% python3 -q
>>> import numpy as np
>>> from numpy import linalg as LA
>>> np.set_printoptions(precision=1, suppress=True, linewidth=120, floatmode="fixed")
>>> rng = np.random.default_rng(254471)
>>> th = np.sort(rng.uniform(-2, 2, 22))
>>> K = np.c_[th, th ** 2, th ** 3] @ np.array([[0, 2, 1, 0, 1, 0, 0, 0, 0, 1, 3, 3],
...     [2, 1, 3, 3, 1, 0, 1, 1, 2, 1, 0, 0],
...     [1, 2, 0, 2, 1, 2, 1, 0, 2, 0, 2, 0]])
>>> K.round(1) + 0
array([[  0.8, -10.5,   7.1,  -1.2,  -3.8, -10.0,  -2.1,   2.9,  -4.2,   1.2, -15.2,  -5.1],
       [  1.0,  -8.8,   6.1,  -0.5,  -3.1,  -8.1,  -1.5,   2.5,  -3.0,   1.0, -12.9,  -4.8],
       [  1.1,  -8.0,   5.5,  -0.2,  -2.8,  -7.3,  -1.3,   2.4,  -2.5,   0.8, -11.9,  -4.6],
       [  1.1,  -7.7,   5.4,  -0.1,  -2.7,  -7.0,  -1.2,   2.3,  -2.4,   0.8, -11.5,  -4.5],
       [  1.2,  -4.5,   3.2,   0.9,  -1.5,  -3.5,  -0.3,   1.5,  -0.6,   0.3,  -7.2,  -3.6],
       [  1.1,  -4.1,   2.9,   0.9,  -1.4,  -3.1,  -0.2,   1.3,  -0.4,   0.2,  -6.6,  -3.5],
       [  1.1,  -3.6,   2.5,   1.0,  -1.2,  -2.6,  -0.1,   1.2,  -0.2,   0.1,  -5.8,  -3.3],
       [  0.9,  -2.4,   1.5,   1.0,  -0.8,  -1.4,   0.1,   0.8,   0.2,  -0.1,  -4.1,  -2.7],
       [  0.8,  -2.1,   1.2,   0.9,  -0.7,  -1.2,   0.1,   0.7,   0.2,  -0.1,  -3.7,  -2.5],
       [  0.5,  -1.2,   0.4,   0.6,  -0.4,  -0.4,   0.1,   0.3,   0.3,  -0.2,  -2.1,  -1.7],
       [  0.0,   0.2,   0.1,   0.0,   0.1,   0.0,   0.0,   0.0,   0.0,   0.1,   0.2,   0.2],
       [  0.1,   0.4,   0.3,   0.1,   0.2,   0.0,   0.0,   0.0,   0.1,   0.2,   0.5,   0.5],
       [  0.1,   0.6,   0.4,   0.2,   0.3,   0.0,   0.1,   0.1,   0.1,   0.3,   0.7,   0.7],
       [  0.2,   0.8,   0.6,   0.4,   0.4,   0.1,   0.1,   0.1,   0.3,   0.4,   1.0,   0.9],
       [  0.3,   0.9,   0.8,   0.5,   0.5,   0.1,   0.2,   0.1,   0.4,   0.5,   1.2,   1.1],
       [  0.3,   1.0,   0.8,   0.5,   0.6,   0.1,   0.2,   0.1,   0.4,   0.5,   1.2,   1.1],
       [  0.8,   1.8,   1.5,   1.3,   1.0,   0.3,   0.5,   0.3,   1.0,   0.9,   2.0,   1.7],
       [  1.9,   3.4,   2.8,   3.1,   2.0,   1.1,   1.2,   0.7,   2.4,   1.5,   3.5,   2.4],
       [  4.1,   6.6,   5.1,   7.0,   4.0,   3.0,   2.8,   1.3,   5.6,   2.5,   6.5,   3.4],
       [  8.1,  12.3,   8.4,  13.9,   7.3,   7.0,   5.8,   2.3,  11.6,   3.8,  11.5,   4.5],
       [  8.3,  12.5,   8.5,  14.2,   7.4,   7.2,   5.9,   2.3,  11.8,   3.9,  11.7,   4.6],
       [  9.1,  13.8,   9.2,  15.7,   8.2,   8.1,   6.6,   2.5,  13.2,   4.1,  12.9,   4.8]])
>>> x0 = np.array([-2, -1, 0, 2, -1, -1, -2, 1, 2, 0, -1, 2])
>>> np.round(K @ x0, 1) + 0
array([23.8, 19.9, 18.0, 17.3,  9.7,  8.7,  7.4,  4.6,  3.8,  1.5,  0.0,  0.1,  0.1,  0.2,  0.3,  0.3,  0.4,  0.4,
       -0.6, -3.6, -3.7, -4.5])
>>> LA.norm(K @ x0) <= LA.norm(K, 2) * LA.norm(x0) + 1e-9
np.True_
>>> left, sig, vt = LA.svd(K)
>>> V = vt[:(sig > 1e-8).sum()]
>>> x0 = K[1] + -2 * K[2] + rng.integers(2) * np.eye(12)[10]
>>> print(x0)
[-1.2  7.1 -5.0 -0.1  2.5  6.4  1.0 -2.2  2.0 -0.7 10.8  4.4]
>>> np.round(V.T @ V, 1) + 0
array([[ 0.1,  0.0,  0.2,  0.2,  0.1,  0.0,  0.1,  0.1,  0.1,  0.0,  0.0, -0.1],
       [ 0.0,  0.2,  0.0,  0.1,  0.1,  0.1,  0.1,  0.0,  0.1,  0.0,  0.3,  0.2],
       [ 0.2,  0.0,  0.5,  0.2,  0.1, -0.3,  0.0,  0.2,  0.0,  0.2, -0.1,  0.2],
       [ 0.2,  0.1,  0.2,  0.3,  0.1,  0.1,  0.1,  0.1,  0.3,  0.0,  0.0, -0.1],
       [ 0.1,  0.1,  0.1,  0.1,  0.1,  0.0,  0.0,  0.0,  0.1,  0.0,  0.1,  0.1],
       [ 0.0,  0.1, -0.3,  0.1,  0.0,  0.3,  0.1, -0.1,  0.2, -0.1,  0.2, -0.2],
       [ 0.1,  0.1,  0.0,  0.1,  0.0,  0.1,  0.1,  0.0,  0.1,  0.0,  0.0, -0.1],
       [ 0.1,  0.0,  0.2,  0.1,  0.0, -0.1,  0.0,  0.1,  0.0,  0.1, -0.1,  0.0],
       [ 0.1,  0.1,  0.0,  0.3,  0.1,  0.2,  0.1,  0.0,  0.2,  0.0,  0.0, -0.1],
       [ 0.0,  0.0,  0.2,  0.0,  0.0, -0.1,  0.0,  0.1,  0.0,  0.1,  0.0,  0.2],
       [ 0.0,  0.3, -0.1,  0.0,  0.1,  0.2,  0.0, -0.1,  0.0,  0.0,  0.5,  0.3],
       [-0.1,  0.2,  0.2, -0.1,  0.1, -0.2, -0.1,  0.0, -0.1,  0.2,  0.3,  0.5]])
>>> np.diag(V.T @ V)
array([0.1, 0.2, 0.5, 0.3, 0.1, 0.3, 0.1, 0.1, 0.2, 0.1, 0.5, 0.5])
>>> LA.matrix_rank(np.vstack([K, x0]))
np.int64(3)
>>> np.abs(np.diag(LA.qr(K)[1])) > 1e-9
array([ True,  True,  True, False, False, False, False, False, False, False, False, False])
>>> round(float(np.trace(LA.pinv(K) @ K)), 1)
3.0
>>> np.argsort(-LA.norm(K, axis=0).round(6), kind="stable")[:3]
array([10,  1,  3])
>>> LA.cond(K) > 100
np.True_
>>> np.round(LA.norm(K, 2) / LA.norm(K), 1)
np.float64(0.9)
>>> rank = LA.matrix_rank(K)
>>> rank
np.int64(3)
>>> N = LA.svd(K)[2][rank:].T
>>> N.shape
(12, 9)
>>> LA.matrix_rank(K.T @ K), LA.matrix_rank(K @ K.T)
(np.int64(3), np.int64(3))
>>> J = np.loadtxt("x.csv", delimiter=",")
>>> print(J)
[[-1.0  1.0 -1.0  1.0]
 [-2.0 -1.0 -2.0 -1.0]
 [-1.0  1.0 -1.0  1.0]
 [-2.0 -1.0 -2.0 -1.0]]
>>> LA.matrix_rank(J, rtol=0.1)
np.int64(2)
>>> round(LA.norm(J, 2) / LA.norm(J), 1)
np.float64(0.9)
>>> print(np.argsort(-LA.norm(J, axis=0).round(6), kind="stable")[:3])
[0 2 1]
>>> LA.cond(J) > 100
np.True_
>>> left, sig, vt = LA.svd(J)
>>> print(np.argmax(sig[:-1] / (sig[1:] + 1e-6)) + 1)
2
>>> sig.round(1) + 0
array([4.6, 2.6, 0.0, 0.0])
>>> other = left[:, :2] @ np.diag(sig[:2]) @ vt[:2]
>>> print(LA.matrix_rank(J, rtol=0.05))
2
>>> LA.matrix_rank(other)
np.int64(2)
>>> np.round(np.abs(J - other).max(), 1)
np.float64(0.0)
>>> other
array([[-1.0,  1.0, -1.0,  1.0],
       [-2.0, -1.0, -2.0, -1.0],
       [-1.0,  1.0, -1.0,  1.0],
       [-2.0, -1.0, -2.0, -1.0]])
>>> round(float(LA.norm(J - other) / LA.norm(J)), 1)
0.0
